In [1]: import numpy as np

In [2]: np.set_printoptions(precision=1, suppress=True, linewidth=120, legacy="1.25")

In [3]: E = np.array([[3.0, 0.0, 0.0, 2.0, 0.0, 2.0, 0.0],
   ...:     [0.0, 3.0, 2.0, 0.0, 2.0, 0.0, 2.0],
   ...:     [0.0, 2.0, 3.0, 0.0, 2.0, 0.0, 2.0],
   ...:     [2.0, 0.0, 0.0, 3.0, 0.0, 2.0, 0.0],
   ...:     [0.0, 2.0, 2.0, 0.0, 3.0, 0.0, 2.0],
   ...:     [2.0, 0.0, 0.0, 2.0, 0.0, 3.0, 0.0],
   ...:     [0.0, 2.0, 2.0, 0.0, 2.0, 0.0, 3.0]])

In [4]: print(E)
[[3. 0. 0. 2. 0. 2. 0.]
 [0. 3. 2. 0. 2. 0. 2.]
 [0. 2. 3. 0. 2. 0. 2.]
 [2. 0. 0. 3. 0. 2. 0.]
 [0. 2. 2. 0. 3. 0. 2.]
 [2. 0. 0. 2. 0. 3. 0.]
 [0. 2. 2. 0. 2. 0. 3.]]

In [5]: # symmetric, so the eigenvalues are real

In [6]: x = np.array([1, 5, -9, -7, -4, -5, -5])

In [7]: target = E @ x

In [8]: print(target)
[-21. -21. -35. -29. -30. -27. -31.]

In [9]: print(np.linalg.solve(E, -3 * target))
[ -3. -15.  27.  21.  12.  15.  15.]

In [10]: print(np.linalg.solve(E, target + E[:, 6]))
[ 1.  5. -9. -7. -4. -5. -4.]

In [11]: print(np.round(np.linalg.solve(E.T, E[6]), 1) + 0)
[0. 0. 0. 0. 0. 0. 1.]

In [12]: print(np.round(np.linalg.solve(E, E[:, 3]), 1) + 0)
[0. 0. 0. 1. 0. 0. 0.]

In [13]: rng = np.random.default_rng(7089)

In [14]: idx = rng.permutation(7)

In [15]: print(idx)
[2 5 4 0 3 1 6]

In [16]: out = E[idx][:, idx]

In [17]: print(np.diag(out))
[3. 3. 3. 3. 3. 3. 3.]

In [18]: J = np.loadtxt("a.csv", delimiter=",")

In [19]: print(J)
[[ 0.  0.  0.  3.  0.  3.]
 [ 0.  0.  0.  5.  3.  3.]
 [ 0.  0.  0.  2.  1.  0.]
 [ 3.  0.  3.  6.  0.  6.]
 [ 5.  3.  3. 10.  6.  6.]
 [ 2.  1.  0.  4.  2.  0.]]

In [20]: def softmax(z):
    ...:     e = np.exp(z - z.max(axis=-1, keepdims=True))
    ...:     return e / e.sum(axis=-1, keepdims=True)
    ...: 

In [21]: print(softmax(J).sum(axis=1))
[1. 1. 1. 1. 1. 1.]

In [22]: print(np.round(softmax(J[0] + -1), 1) + 0)
[0.  0.  0.  0.5 0.  0.5]

In [23]: S = J @ J.T / np.sqrt(6)

In [24]: print(np.round(softmax(S), 1) + 0)
[[0. 0. 0. 0. 1. 0.]
 [0. 0. 0. 0. 1. 0.]
 [0. 0. 0. 0. 1. 0.]
 [0. 0. 0. 0. 1. 0.]
 [0. 0. 0. 0. 1. 0.]
 [0. 0. 0. 0. 1. 0.]]

In [25]: print(softmax(S).round(6).argmax(axis=1))
[4 4 4 4 4 4]

In [26]: print(softmax(S)[0] @ J)
[ 5.  3.  3. 10.  6.  6.]

In [27]: U, sig, Vh = np.linalg.svd(J, full_matrices=False)

In [28]: print(np.round(sig / sig[0], 1) + 0)
[1.  0.3 0.2 0.1 0.  0. ]

In [29]: print(np.round(U.T @ U, 1) + 0)
[[1. 0. 0. 0. 0. 0.]
 [0. 1. 0. 0. 0. 0.]
 [0. 0. 1. 0. 0. 0.]
 [0. 0. 0. 1. 0. 0.]
 [0. 0. 0. 0. 1. 0.]
 [0. 0. 0. 0. 0. 1.]]

In [30]: print(np.abs(Vh[0]))
[0.3 0.1 0.2 0.7 0.3 0.5]

In [31]: x = np.array([-4, 3, -1, 1, 5, 5])

In [32]: print(J @ np.ones(6))
[ 6. 11.  3. 18. 33.  9.]

In [33]: print(J @ (2 * x))
[ 36.  70.  14.  42. 112.  18.]

In [34]: print(J @ np.eye(6)[0])
[0. 0. 0. 3. 5. 2.]

In [35]: q, vecs = np.linalg.qr(J[:, :1])[0], np.linalg.qr(J[:, 1:])[0]

In [36]: sig = np.linalg.svd(q.T @ vecs, compute_uv=False)

In [37]: print(np.degrees(np.arccos(sig.clip(0, 1))))
[5.]

In [38]: print(round(float(np.linalg.norm(q @ q.T - vecs @ vecs.T, 2)), 1))
1.0

In [39]: data = np.loadtxt("x.csv", delimiter=",")

In [40]: print(data)
[[1. 0. 3. 1. 2. 2. 1. 3. 1. 2.]
 [0. 1. 3. 3. 3. 0. 3. 3. 2. 2.]
 [0. 0. 1. 0. 2. 1. 1. 1. 0. 3.]
 [0. 0. 0. 3. 1. 3. 3. 2. 3. 1.]
 [0. 0. 0. 0. 3. 0. 2. 1. 3. 1.]
 [0. 0. 0. 0. 0. 0. 2. 3. 0. 2.]
 [0. 0. 0. 0. 0. 0. 1. 1. 2. 1.]
 [0. 0. 0. 0. 0. 0. 0. 0. 3. 0.]
 [0. 0. 0. 0. 0. 0. 0. 0. 1. 1.]
 [0. 0. 0. 0. 0. 0. 0. 0. 0. 1.]]

In [41]: # null space of dimension 1

In [42]: out = data[0, 0] * data[1:] - np.outer(data[1:, 0], data[0])

In [43]: print(out)
[[0. 1. 3. 3. 3. 0. 3. 3. 2. 2.]
 [0. 0. 1. 0. 2. 1. 1. 1. 0. 3.]
 [0. 0. 0. 3. 1. 3. 3. 2. 3. 1.]
 [0. 0. 0. 0. 3. 0. 2. 1. 3. 1.]
 [0. 0. 0. 0. 0. 0. 2. 3. 0. 2.]
 [0. 0. 0. 0. 0. 0. 1. 1. 2. 1.]
 [0. 0. 0. 0. 0. 0. 0. 0. 3. 0.]
 [0. 0. 0. 0. 0. 0. 0. 0. 1. 1.]
 [0. 0. 0. 0. 0. 0. 0. 0. 0. 1.]]

In [44]: print(np.linalg.matrix_rank(out), np.linalg.matrix_rank(data))
8 9

In [45]: print(data[:, 0] / data[0, 0])
[1. 0. 0. 0. 0. 0. 0. 0. 0. 0.]

In [46]: rank = np.linalg.matrix_rank(data)

In [47]: print(rank)
9

In [48]: ns = np.linalg.svd(data)[2][rank:].T

In [49]: print(np.round(ns @ ns.T, 1) + 0)
[[ 0.1  0.3  0.   0.   0.   0.   0.   0.   0.   0. ]
 [ 0.3  0.8 -0.1 -0.1  0.   0.1  0.   0.   0.   0. ]
 [ 0.  -0.1  0.   0.   0.   0.   0.   0.   0.   0. ]
 [ 0.  -0.1  0.   0.   0.   0.   0.   0.   0.   0. ]
 [ 0.   0.   0.   0.   0.   0.   0.   0.   0.   0. ]
 [ 0.   0.1  0.   0.   0.   0.   0.   0.   0.   0. ]
 [ 0.   0.   0.   0.   0.   0.   0.   0.   0.   0. ]
 [ 0.   0.   0.   0.   0.   0.   0.   0.   0.   0. ]
 [ 0.   0.   0.   0.   0.   0.   0.   0.   0.   0. ]
 [ 0.   0.   0.   0.   0.   0.   0.   0.   0.   0. ]]

In [50]: print(np.linalg.matrix_rank(data.T @ data), np.linalg.matrix_rank(data @ data.T))
9 9

In [51]: print([int(np.linalg.matrix_rank(data[:, :j + 1])) for j in range(10)])
[1, 2, 3, 4, 5, 5, 6, 7, 8, 9]

In [52]: print([int(np.linalg.matrix_rank(data[:i])) for i in range(1, len(data) + 1)])
[1, 2, 3, 4, 5, 6, 7, 8, 9, 9]

In [53]: print(np.round(ns[:, 0] / ns[np.abs(ns[:, 0]).round(6).argmax(), 0], 1) + 0)
[ 0.3  1.  -0.2 -0.2  0.   0.2  0.   0.   0.   0. ]

In [54]: U, sig, Vh = np.linalg.svd(data)

In [55]: vecs = Vh[:(sig > 1e-8).sum()]

In [56]: x = data[0] + 3 * data[3] + rng.integers(2) * np.eye(10)[9]

In [57]: print(x)
[ 1.  0.  3. 10.  5. 11. 10.  9. 10.  6.]

In [58]: print(np.linalg.matrix_rank(np.vstack([data, x])))
9

In [59]: print(np.diag(vecs.T @ vecs))
[0.9 0.2 1.  1.  1.  1.  1.  1.  1.  1. ]

In [60]: arr = np.load("m.npy")

In [61]: print(arr)
[[4 3 0 2 4 1 0 1]
 [3 2 1 2 1 1 4 2]
 [0 1 4 1 1 2 0 3]
 [2 2 1 0 2 3 1 2]
 [4 1 1 2 0 0 0 0]
 [1 1 2 3 0 2 2 3]
 [0 4 0 1 0 2 0 1]
 [1 2 3 2 0 3 1 0]]

In [62]: x = np.array([-1, -2, 1, -1, 2, 0, 2, 2])

In [63]: target = arr @ x

In [64]: print(target)
[-2  6  9  5 -7  6 -7 -2]

In [65]: print(np.linalg.solve(arr, target + arr[:, 5]))
[-1. -2.  1. -1.  2.  1.  2.  2.]

In [66]: print(np.round(np.linalg.solve(arr, target), 1) + 0)
[-1. -2.  1. -1.  2.  0.  2.  2.]

In [67]: print(np.linalg.solve(arr.T, arr[0]))
[ 1.  0.  0.  0. -0.  0.  0. -0.]

In [68]: ev, vecs = np.linalg.eigvalsh(arr)
Traceback (most recent call last):
  Cell In[68], line 1
    ev, vecs = np.linalg.eigvalsh(arr)
ValueError: too many values to unpack (expected 2)


In [69]: ev, vecs = np.linalg.eigh(arr)

In [70]: print(np.linalg.eigvalsh(arr + 4 * np.eye(8)))
[-0.4  0.6  1.8  2.5  5.2  7.5 10.  16.8]

In [71]: print(np.round(vecs @ np.diag(ev) @ vecs.T, 1) + 0)
[[4. 3. 0. 2. 4. 1. 0. 1.]
 [3. 2. 1. 2. 1. 1. 4. 2.]
 [0. 1. 4. 1. 1. 2. 0. 3.]
 [2. 2. 1. 0. 2. 3. 1. 2.]
 [4. 1. 1. 2. 0. 0. 0. 0.]
 [1. 1. 2. 3. 0. 2. 2. 3.]
 [0. 4. 0. 1. 0. 2. 0. 1.]
 [1. 2. 3. 2. 0. 3. 1. 0.]]

In [72]: print(np.unique(ev.round(6) + 0, return_counts=True)[1])
[1 1 1 1 1 1 1 1]

In [73]: print((ev > 1e-8).sum(), (ev < -1e-8).sum())
4 4

In [74]: print(np.round(vecs.T @ arr @ vecs, 1) + 0)
[[-4.4  0.   0.   0.   0.   0.   0.   0. ]
 [ 0.  -3.4  0.   0.   0.   0.   0.   0. ]
 [ 0.   0.  -2.2  0.   0.   0.   0.   0. ]
 [ 0.   0.   0.  -1.5  0.   0.   0.   0. ]
 [ 0.   0.   0.   0.   1.2  0.   0.   0. ]
 [ 0.   0.   0.   0.   0.   3.5  0.   0. ]
 [ 0.   0.   0.   0.   0.   0.   6.   0. ]
 [ 0.   0.   0.   0.   0.   0.   0.  12.8]]

In [75]: print(np.linalg.svd(arr, compute_uv=False))
[12.8  6.   4.4  3.5  3.4  2.2  1.5  1.2]

In [76]: K = np.load("sample3.npy")

In [77]: print(K.round(1) + 0)
[[ 2.8 -1.8  1.1  1.2  2.6  0.9]
 [-1.   0.9 -0.4 -0.4 -1.  -0.4]
 [ 1.3 -0.7  0.5  0.6  1.2  0.4]
 [-1.9  3.9 -0.7 -0.6 -3.1 -1.4]
 [ 1.7 -0.4  0.7  0.8  1.3  0.4]
 [-0.6 -0.2 -0.2 -0.3 -0.3  0. ]
 [ 1.8 -1.3  0.7  0.8  1.8  0.6]
 [ 3.2 -2.5  1.3  1.3  3.2  1.2]]

In [78]: rank = np.linalg.matrix_rank(K)

In [79]: print(rank)
2

In [80]: ns = np.linalg.svd(K)[2][rank:].T

In [81]: print(ns.shape)
(6, 4)

In [82]: print(np.allclose(K @ ns, 0))
True

In [83]: print(np.round(ns @ ns.T, 1) + 0)
[[ 0.4 -0.1 -0.2 -0.3 -0.3  0. ]
 [-0.1  0.2 -0.1 -0.1  0.3  0.2]
 [-0.2 -0.1  0.9 -0.1 -0.1  0. ]
 [-0.3 -0.1 -0.1  0.8 -0.1  0. ]
 [-0.3  0.3 -0.1 -0.1  0.7 -0.1]
 [ 0.   0.2  0.   0.  -0.1  0.9]]

In [84]: print(np.linalg.matrix_rank(K.T @ K), np.linalg.matrix_rank(K @ K.T))
2 2

In [85]: print([int(np.linalg.matrix_rank(np.delete(K, i, axis=0))) for i in range(8)])
[2, 2, 2, 2, 2, 2, 2, 2]

In [86]: print([int(np.linalg.matrix_rank(K[:i])) for i in range(1, len(K) + 1)])
[1, 2, 2, 2, 2, 2, 2, 2]

In [87]: print([int(np.linalg.matrix_rank(K[:, :j + 1])) for j in range(6)])
[1, 2, 2, 2, 2, 2]

In [88]: print(np.argsort(-np.linalg.norm(K, axis=0).round(6), kind="stable")[:3])
[4 0 1]

In [89]: print(np.round(K.reshape(-1, 2), 1) + 0)
[[ 2.8 -1.8]
 [ 1.1  1.2]
 [ 2.6  0.9]
 [-1.   0.9]
 [-0.4 -0.4]
 [-1.  -0.4]
 [ 1.3 -0.7]
 [ 0.5  0.6]
 [ 1.2  0.4]
 [-1.9  3.9]
 [-0.7 -0.6]
 [-3.1 -1.4]
 [ 1.7 -0.4]
 [ 0.7  0.8]
 [ 1.3  0.4]
 [-0.6 -0.2]
 [-0.2 -0.3]
 [-0.3  0. ]
 [ 1.8 -1.3]
 [ 0.7  0.8]
 [ 1.8  0.6]
 [ 3.2 -2.5]
 [ 1.3  1.3]
 [ 3.2  1.2]]

In [90]: T = K.reshape(8, 2, -1)

In [91]: print(np.round(T.transpose(1, 0, 2), 1) + 0)
[[[ 2.8 -1.8  1.1]
  [-1.   0.9 -0.4]
  [ 1.3 -0.7  0.5]
  [-1.9  3.9 -0.7]
  [ 1.7 -0.4  0.7]
  [-0.6 -0.2 -0.2]
  [ 1.8 -1.3  0.7]
  [ 3.2 -2.5  1.3]]

 [[ 1.2  2.6  0.9]
  [-0.4 -1.  -0.4]
  [ 0.6  1.2  0.4]
  [-0.6 -3.1 -1.4]
  [ 0.8  1.3  0.4]
  [-0.3 -0.3  0. ]
  [ 0.8  1.8  0.6]
  [ 1.3  3.2  1.2]]]

In [92]: print(np.einsum("ihd,ihd->ih", T, T))
[[12.2  9.2]
 [ 1.9  1.4]
 [ 2.4  1.8]
 [19.4 12. ]
 [ 3.6  2.4]
 [ 0.4  0.2]
 [ 5.4  4.1]
 [18.2 13.7]]

In [93]: print(T.sum(axis=1))
[[ 3.9  0.8  2.1]
 [-1.4 -0.2 -0.8]
 [ 1.8  0.4  0.9]
 [-2.5  0.8 -2.1]
 [ 2.5  0.9  1.1]
 [-0.9 -0.5 -0.3]
 [ 2.6  0.5  1.4]
 [ 4.6  0.8  2.5]]

In [94]: m1 = np.load("dump.npy")

In [95]: print(m1.round(1) + 0)
[[ -4.8   8.5 -24.  -25.8 -16.1 -40.8  -8.  -39.9 -24.2]
 [ -2.1   6.4 -19.2 -20.8 -10.6 -30.6  -6.8 -30.4 -20.4]
 [ -1.2   5.7 -17.3 -18.8  -8.7 -26.8  -6.4 -26.8 -18.8]
 [ -0.6   5.1 -16.  -17.5  -7.4 -24.1  -6.1 -24.3 -17.7]
 [ -0.4   5.  -15.7 -17.2  -7.1 -23.6  -6.  -23.8 -17.5]
 [  0.3   4.3 -14.1 -15.5  -5.6 -20.3  -5.6 -20.7 -16. ]
 [  1.7   2.6  -9.7 -10.8  -2.1 -12.   -4.5 -12.9 -11.8]
 [  1.8   2.5  -9.3 -10.4  -1.8 -11.3  -4.4 -12.2 -11.4]
 [  2.    2.   -8.   -9.   -1.   -8.9  -4.   -9.9 -10. ]
 [  2.1   1.1  -5.4  -6.1   0.2  -4.7  -3.2  -5.9  -7. ]
 [  2.1   1.   -5.1  -5.8   0.3  -4.3  -3.1  -5.4  -6.7]
 [  2.1   0.9  -4.9  -5.6   0.4  -4.   -3.   -5.1  -6.4]
 [  2.    0.8  -4.4  -5.1   0.5  -3.3  -2.8  -4.4  -5.8]
 [  2.    0.8  -4.4  -5.1   0.5  -3.3  -2.8  -4.4  -5.8]
 [  1.7   0.4  -3.   -3.5   0.6  -1.6  -2.2  -2.6  -4.1]
 [  1.3   0.2  -2.1  -2.5   0.6  -0.8  -1.8  -1.6  -2.9]
 [  0.8   0.1  -1.2  -1.4   0.4  -0.1  -1.1  -0.8  -1.6]
 [  0.8   0.1  -1.1  -1.4   0.3  -0.1  -1.1  -0.7  -1.5]
 [  0.    0.    0.    0.    0.    0.    0.    0.    0. ]
 [ -0.2   0.    0.3   0.4  -0.1  -0.1   0.4   0.1   0.4]
 [ -0.6   0.1   1.    1.3   0.1  -0.6   1.6   0.4   1. ]
 [ -0.7   0.1   1.3   1.7   0.3  -0.8   2.2   0.6   1.2]
 [ -0.6   0.1   1.9   2.4   1.1  -1.2   3.4   1.    1.2]
 [ -0.3   0.1   2.2   2.9   1.8  -1.4   4.2   1.3   1.2]
 [  0.4   0.1   2.9   3.7   3.6  -1.4   5.7   2.2   0.8]
 [  0.5   0.1   3.    3.9   3.9  -1.4   6.    2.4   0.7]
 [  0.7   0.1   3.2   4.    4.3  -1.4   6.3   2.6   0.6]
 [  1.1   0.1   3.4   4.3   5.1  -1.3   6.8   3.    0.5]
 [  6.3  -0.5   6.3   7.6  15.1   1.4  12.3   8.7  -2. ]
 [  6.7  -0.6   6.6   7.9  16.    1.7  12.7   9.3  -2.3]
 [  7.3  -0.7   6.9   8.2  17.1   2.1  13.2  10.   -2.5]
 [ 13.9  -1.8  10.1  11.7  28.8   7.1  18.1  17.5  -5.3]
 [ 16.3  -2.2  11.3  13.   33.1   9.2  19.8  20.3  -6.3]
 [ 22.5  -3.3  14.3  16.2  44.   14.8  23.9  27.8  -8.7]]

In [96]: Xs = m1 - m1.mean(axis=0)

In [97]: vecs = np.linalg.svd(Xs)[2][:3]

In [98]: out = Xs - Xs @ vecs.T @ vecs

In [99]: print(np.round(np.diag(vecs.T @ vecs), 1) + 0)
[0.2 0.  0.2 0.3 0.5 0.6 0.5 0.3 0.4]

In [100]: print(np.linalg.norm(out, axis=1).round(6).argmax())
0

In [101]: print(np.round(out.std(axis=0), 1) + 0)
[0. 0. 0. 0. 0. 0. 0. 0. 0.]

In [102]: Z = m1[[4, 25]].astype(float)

In [103]: for _ in range(4):
     ...:     idx = np.linalg.norm(m1[:, None] - Z, axis=-1).argmin(axis=1)
     ...:     Z = np.array([m1[idx == j].mean(axis=0) for j in range(2)])
     ...: 

In [104]: print(idx)
[0 0 0 0 0 0 0 0 0 1 1 1 1 1 1 1 1 1 1 1 1 1 1 1 1 1 1 1 1 1 1 1 1 1]

In [105]: print(Z[1] - Z[0])
[ 3.9 -4.8 16.6 18.3 13.8 22.2 10.4 25.4 14. ]

In [106]: rank = np.linalg.matrix_rank(m1)

In [107]: print(rank)
3

In [108]: ns = np.linalg.svd(m1)[2][rank:].T

In [109]: print([int(np.linalg.matrix_rank(m1[:i])) for i in range(1, len(m1) + 1)])
[1, 2, 3, 3, 3, 3, 3, 3, 3, 3, 3, 3, 3, 3, 3, 3, 3, 3, 3, 3, 3, 3, 3, 3, 3, 3, 3, 3, 3, 3, 3, 3, 3, 3]

In [110]: print(np.linalg.lstsq(m1[:-1].T, m1[-1])[2])
3

In [111]: print(np.allclose(m1[:-1].T @ np.linalg.lstsq(m1[:-1].T, m1[-1])[0], m1[-1]))
True

In [112]: try:
     ...:     np.linalg.inv(m1)
     ...: except np.linalg.LinAlgError as e:
     ...:     print(repr(e))
     ...: 
LinAlgError('Last 2 dimensions of the array must be square')
